>>> import numpy as np
>>> import numpy.linalg as la
>>> np.set_printoptions(suppress=True, linewidth=120)
>>> def rd(a):
...     return np.round(a, 1) + 0
... 
>>> W0 = np.array([[1.0, 0.7, 0.5, 0.3, 0.2, 0.2, 0.1, 0.1],
...     [0.7, 1.0, 0.7, 0.5, 0.3, 0.2, 0.2, 0.1],
...     [0.5, 0.7, 1.0, 0.7, 0.5, 0.3, 0.2, 0.2],
...     [0.3, 0.5, 0.7, 1.0, 0.7, 0.5, 0.3, 0.2],
...     [0.2, 0.3, 0.5, 0.7, 1.0, 0.7, 0.5, 0.3],
...     [0.2, 0.2, 0.3, 0.5, 0.7, 1.0, 0.7, 0.5],
...     [0.1, 0.2, 0.2, 0.3, 0.5, 0.7, 1.0, 0.7],
...     [0.1, 0.1, 0.2, 0.2, 0.3, 0.5, 0.7, 1.0]])
>>> vec = np.array([3, 0, -3, 1, 3, 1, 3, -1])
>>> rd(W0 @ np.ones(8))
array([3.1, 3.7, 4.1, 4.2, 4.2, 4.1, 3.7, 3.1])
>>> rd((W0 * vec).sum(axis=1))
array([2.8, 2.1, 1.4, 3.1, 4.7, 4.9, 4.5, 2.4])
>>> rd(W0 @ vec)
array([2.8, 2.1, 1.4, 3.1, 4.7, 4.9, 4.5, 2.4])
>>> W0 @ np.eye(8)[4]
array([0.2, 0.3, 0.5, 0.7, 1. , 0.7, 0.5, 0.3])
>>> rd(np.einsum("ij,j->i", W0, vec))
array([2.8, 2.1, 1.4, 3.1, 4.7, 4.9, 4.5, 2.4])
>>> rd(W0 @ (2 * vec))
array([5.6, 4.2, 2.8, 6.2, 9.4, 9.8, 9. , 4.8])
>>> low = la.cholesky(W0)
>>> rd(low)
array([[1. , 0. , 0. , 0. , 0. , 0. , 0. , 0. ],
       [0.7, 0.7, 0. , 0. , 0. , 0. , 0. , 0. ],
       [0.5, 0.5, 0.7, 0. , 0. , 0. , 0. , 0. ],
       [0.3, 0.4, 0.5, 0.7, 0. , 0. , 0. , 0. ],
       [0.2, 0.2, 0.4, 0.5, 0.7, 0. , 0. , 0. ],
       [0.2, 0.1, 0.2, 0.4, 0.5, 0.7, 0. , 0. ],
       [0.1, 0.2, 0.1, 0.2, 0.4, 0.5, 0.7, 0. ],
       [0.1, 0. , 0.2, 0.1, 0.2, 0.4, 0.5, 0.7]])
